% python3 -q
>>> import numpy as np
>>> np.set_printoptions(precision=2, suppress=True, linewidth=100, sign=" ")
>>> rd = lambda a: np.round(a, 2) + 0
>>> J = np.load("layer17.npy")
>>> rd(J)
array([[ 0.25,  0.  ,  0.25,  0.  ,  0.  ,  0.25,  0.25],
       [ 0.  ,  0.67,  0.33,  0.  ,  0.  ,  0.  ,  0.  ],
       [ 0.  ,  0.  ,  1.  ,  0.  ,  0.  ,  0.  ,  0.  ],
       [ 0.33,  0.  ,  0.  ,  0.33,  0.  ,  0.33,  0.  ],
       [ 0.17,  0.  ,  0.  ,  0.17,  0.33,  0.17,  0.17],
       [ 0.  ,  0.  ,  0.33,  0.  ,  0.33,  0.33,  0.  ],
       [ 0.  ,  0.  ,  0.33,  0.  ,  0.  ,  0.33,  0.33]])
>>> def softmax(z):
...     e = np.exp(z - z.max(axis=-1, keepdims=True))
...     return e / e.sum(axis=-1, keepdims=True)
... 
>>> rd(softmax(J).sum(axis=1))
array([ 1.,  1.,  1.,  1.,  1.,  1.,  1.])
>>> rd(softmax(10 * J[6]))
array([ 0.01,  0.01,  0.32,  0.01,  0.01,  0.32,  0.32])
>>> S = J @ J.T / np.sqrt(7)
>>> softmax(S).round(6).argmax(axis=1)
array([ 0,  1,  2,  3,  4,  2,  2])
>>> rd(softmax(S))
array([[ 0.15,  0.14,  0.15,  0.14,  0.14,  0.14,  0.15],
       [ 0.14,  0.16,  0.15,  0.13,  0.13,  0.14,  0.14],
       [ 0.14,  0.14,  0.18,  0.13,  0.13,  0.14,  0.14],
       [ 0.14,  0.14,  0.14,  0.15,  0.14,  0.14,  0.14],
       [ 0.14,  0.14,  0.14,  0.15,  0.15,  0.15,  0.14],
       [ 0.14,  0.14,  0.15,  0.14,  0.14,  0.15,  0.14],
       [ 0.14,  0.14,  0.15,  0.14,  0.14,  0.14,  0.15]])
>>> r0 = np.array([-1, 0, 0, -3, 0, -1, 2])
>>> out = J + np.outer(r0, np.eye(7)[1])
>>> rd(np.linalg.det(out) / np.linalg.det(J)), rd(1 + np.linalg.solve(J, r0)[1])
(np.float64(1.0), np.float64(1.0))
>>> rng = np.random.default_rng(240)
>>> out = J + rng.integers(-2, 3, (7, 5)) @ rng.integers(-2, 3, (5, 7))
>>> rd(out)
array([[  6.25,   3.  ,   1.25,   5.  ,   2.  ,  -5.75,   2.25],
       [ -1.  ,   3.67,   4.33,  -1.  ,  -1.  ,   1.  ,   1.  ],
       [  1.  ,  -6.  ,   0.  ,  -3.  ,  -6.  ,  -1.  ,   0.  ],
       [  0.33,   3.  ,  -3.  ,   4.33,   7.  ,   0.33,  -1.  ],
       [  9.17,   2.  ,   3.  ,  -2.83,   2.33,  -8.83,  -7.83],
       [  4.  ,   1.  ,  -3.67,   4.  ,   8.33,  -3.67,  -2.  ],
       [ -4.  ,   3.  ,   5.33,  -1.  , -10.  ,   4.33,   2.33]])
>>> rd(np.linalg.svd(out - J, compute_uv=False))
array([ 22.13,  14.55,  10.34,   7.21,   2.91,   0.  ,   0.  ])
>>> rd(out - J)
array([[  6.,   3.,   1.,   5.,   2.,  -6.,   2.],
       [ -1.,   3.,   4.,  -1.,  -1.,   1.,   1.],
       [  1.,  -6.,  -1.,  -3.,  -6.,  -1.,   0.],
       [  0.,   3.,  -3.,   4.,   7.,   0.,  -1.],
       [  9.,   2.,   3.,  -3.,   2.,  -9.,  -8.],
       [  4.,   1.,  -4.,   4.,   8.,  -4.,  -2.],
       [ -4.,   3.,   5.,  -1., -10.,   4.,   2.]])
>>> np.linalg.matrix_rank(out - J, tol=1e-8)
np.int64(5)
>>> T = np.stack([J, -2 * J, J[::-1]])
>>> rd(np.linalg.det(T))
array([ 0. , -0.4,  0. ])
>>> np.linalg.matrix_rank(T)
array([ 7,  7,  7])
>>> rd(T.sum(axis=0))
array([[-0.25,  0.  ,  0.08,  0.  ,  0.  ,  0.08,  0.08],
       [ 0.  , -0.67,  0.  ,  0.  ,  0.33,  0.33,  0.  ],
       [ 0.17,  0.  , -1.  ,  0.17,  0.33,  0.17,  0.17],
       [ 0.  ,  0.  ,  0.  ,  0.  ,  0.  ,  0.  ,  0.  ],
       [-0.17,  0.  ,  1.  , -0.17, -0.33, -0.17, -0.17],
       [ 0.  ,  0.67,  0.  ,  0.  , -0.33, -0.33,  0.  ],
       [ 0.25,  0.  , -0.08,  0.  ,  0.  , -0.08, -0.08]])
>>> np.linalg.matrix_rank(T.reshape(3, -1))
np.int64(2)
>>> idx = rng.permutation(7)
>>> idx
array([ 2,  0,  5,  6,  4,  3,  1])
>>> out = J[idx][:, idx]
>>> np.trace(out)
np.float64(3.25)
>>> np.allclose(out, J)
False
>>> rd(np.linalg.det(out)), rd(np.linalg.det(J[idx]))
(np.float64(0.0), np.float64(0.0))
>>> rd(np.diag(out))
array([ 1.  ,  0.25,  0.33,  0.33,  0.33,  0.33,  0.67])
>>> F = np.load("block17.npy")
>>> F
array([[  2.52,  14.21,  -4.13,  -2.46,  -2.17,  -8.07,  -8.84,  -3.3 ,  -2.63],
       [  1.07,  15.62,  -3.93,  -4.97,  -2.66,  -9.6 ,  -8.49,  -0.57,   0.81],
       [  1.89,  17.54,  -3.69,  -3.54,  -4.22, -10.87,  -9.5 ,  -3.2 ,  -1.95],
       [ -0.37,   5.87,   3.23,  -6.25,   0.87, -10.51,  -9.5 ,   6.87,  10.82],
       [  1.63,  15.67,  -3.62,  -3.88,   0.94,  -9.22,  -8.87,  -3.87,  -1.09],
       [  0.  ,   7.4 ,   2.59,  -6.35,  -0.22,  -9.73,  -9.68,   6.78,  10.06],
       [ -0.62,  18.01,  -2.35,  -5.12,  -2.47,  -8.47, -10.36,  -2.74,  -0.24],
       [  0.25,  19.05,  -2.09,  -3.33,  -2.04, -10.55, -10.75,  -1.31,  -1.51],
       [ -0.54,   6.19,   3.84,  -7.7 ,   1.1 , -10.86, -10.23,   5.46,   9.7 ],
       [ -1.23,   7.99,   2.29,  -5.7 ,   1.32, -11.08,  -9.44,   6.21,   9.49],
       [  1.12,  18.36,  -3.81,  -4.16,  -2.68, -11.8 ,  -9.81,  -3.64,  -0.38],
       [ -0.18,   8.05,   2.71,  -7.83,   0.83, -11.15, -10.53,   4.4 ,   9.09],
       [  1.49,  15.81,  -3.49,  -4.07,  -4.42,  -9.8 , -11.55,  -2.74,  -1.8 ],
       [  0.53,   6.51,   2.4 ,  -7.47,   1.89, -12.33, -10.9 ,   6.88,  12.76],
       [  2.33,  17.08,  -1.63,  -3.42,  -2.23, -10.1 , -11.22,  -3.39,  -0.1 ],
       [  0.34,  17.23,  -2.72,  -4.46,  -3.66, -10.05, -10.01,  -3.58,  -0.3 ],
       [  2.42,  17.25,  -2.95,  -2.42,  -3.81,  -9.88,  -9.05,  -2.11,  -0.91],
       [  0.95,   6.46,   3.57,  -7.55,  -0.37, -10.4 , -10.16,   5.33,   9.99],
       [  0.98,   6.19,   1.69,  -6.02,  -0.23,  -9.2 ,  -9.96,   5.72,  10.31],
       [  1.5 ,  16.37,  -2.  ,  -4.16,  -3.08, -10.68, -10.92,  -0.76,  -2.36],
       [  1.32,  16.26,  -2.93,  -5.21,  -3.82, -10.53,  -9.21,  -3.51,  -1.52],
       [ -0.7 ,   6.85,   2.04,  -6.58,   1.49, -10.5 ,  -9.44,   6.27,   8.98],
       [  0.17,   7.64,   2.43,  -6.75,   0.58, -11.15, -11.35,   6.89,   9.94],
       [ -0.2 ,   7.38,   3.23,  -7.47,  -0.54, -11.75, -10.24,   4.87,  10.82],
       [  1.62,  18.95,  -3.22,  -3.73,  -3.63, -11.17,  -9.67,  -2.21,  -0.59],
       [  1.09,   7.6 ,   3.57,  -5.26,  -0.88,  -9.95, -11.13,   5.48,  10.21],
       [ -0.5 ,   8.37,   1.89,  -7.72,   1.97,  -9.33,  -9.63,   4.89,  10.74],
       [  1.43,  14.55,  -3.18,  -4.32,  -3.23,  -9.57,  -9.96,  -4.05,   1.39],
       [  0.01,  16.98,  -2.69,  -3.72,  -2.11,  -9.9 , -10.57,  -1.44,  -1.33],
       [  1.19,  17.68,  -4.11,  -5.1 ,  -2.47, -10.89, -10.71,  -2.3 ,  -0.18],
       [  0.42,   5.88,   2.03,  -7.24,   0.75, -10.48, -11.88,   6.45,   9.7 ],
       [ -0.67,   6.41,   2.9 ,  -6.71,   0.6 , -10.46, -10.47,   6.32,   9.95],
       [ -0.95,  16.82,  -2.75,  -3.36,   0.03, -10.21,  -9.99,  -4.55,   0.48],
       [  0.41,  17.6 ,  -3.43,  -4.58,  -2.65, -11.18, -10.47,  -5.29,  -3.09],
       [ -0.14,   6.57,   3.74,  -7.56,   1.36, -11.15, -10.31,   6.87,  10.34],
       [  0.97,   5.94,   2.75,  -5.75,   1.1 , -10.93, -10.17,   6.38,  12.04],
       [ -0.95,   6.75,   2.79,  -6.45,  -1.03, -11.11,  -9.68,   5.27,  12.  ],
       [ -0.54,   6.75,   4.21,  -7.44,   0.33,  -9.24,  -9.79,   5.29,   7.29]])
>>> r0 = np.array([-4, 5])
>>> rd(np.convolve(F[33], r0))
array([ -1.64, -68.35, 101.72,   1.17, -12.3 ,  31.47, -14.02, -31.19, -14.09, -15.45])
>>> rd(np.cross(F[33, :3], F[6, :3]))
array([ 20.41,   3.09,  18.3 ])
